$ ipython --no-banner

In [1]: import numpy as np

In [2]: import numpy.linalg as la

In [3]: np.set_printoptions(suppress=True, linewidth=100)

In [4]: arr = np.load("x.npy")

In [5]: arr
Out[5]: 
array([[ 0,  0,  0,  0],
       [ 0,  0,  0,  0],
       [-6, -6,  9,  9],
       [ 0, -4,  0,  6]])

In [6]: la.cond(arr) > 100
Out[6]: np.True_

In [7]: hat = np.triu(np.array([[2, 0, 1, 2], [1, 2, 0, 0], [1, 2, 0, 1], [0, 2, 2, 2]]), 1) + np.eye(4)

In [8]: out = hat @ arr @ la.inv(hat)

In [9]: np.poly(out)
Out[9]: array([  1., -15.,  54.,   0.,   0.])

In [10]: out
Out[10]: 
array([[ -6., -14.,  15.,  18.],
       [  0.,   0.,   0.,   0.],
       [ -6., -10.,  15.,  12.],
       [  0.,  -4.,   0.,   6.]])

In [11]: la.matrix_rank(out)
Out[11]: np.int64(2)

In [12]: f = np.array([5, 6, -1, -7, 9]) + 0.5

In [13]: m1 = np.outer(f, f) / (f @ f)

In [14]: m1.round(1) + 0
Out[14]: 
array([[ 0.1,  0.2,  0. , -0.2,  0.3],
       [ 0.2,  0.2,  0. , -0.2,  0.3],
       [ 0. ,  0. ,  0. ,  0. ,  0. ],
       [-0.2, -0.2,  0. ,  0.2, -0.3],
       [ 0.3,  0.3,  0. , -0.3,  0.4]])

In [15]: vec = np.array([-3, 1, -2, 0, -1])

In [16]: np.round(m1 @ vec, 1) + 0
Out[16]: array([-0.5, -0.6,  0. ,  0.6, -0.9])

In [17]: np.round(np.eye(5) - m1, 1) + 0
Out[17]: 
array([[ 0.9, -0.2,  0. ,  0.2, -0.3],
       [-0.2,  0.8,  0. ,  0.2, -0.3],
       [ 0. ,  0. ,  1. ,  0. ,  0. ],
       [ 0.2,  0.2,  0. ,  0.8,  0.3],
       [-0.3, -0.3,  0. ,  0.3,  0.6]])

In [18]: round((vec - m1 @ vec) @ (m1 @ vec), 1)
Out[18]: np.float64(0.0)

In [19]: round(la.det(2 * m1), 1), round(float(la.det(m1)), 1)
Out[19]: (np.float64(-0.0), -0.0)

In [20]: np.round(np.einsum("ij,ji->", m1, m1), 1)
Out[20]: np.float64(1.0)

In [21]: round(la.eigvals(m1).sum().real, 1)
Out[21]: np.float64(1.0)

In [22]: np.einsum("ii->", m1)
Out[22]: np.float64(1.0)

In [23]: round(float(la.det(m1[::-1])), 1)
Out[23]: 0.0
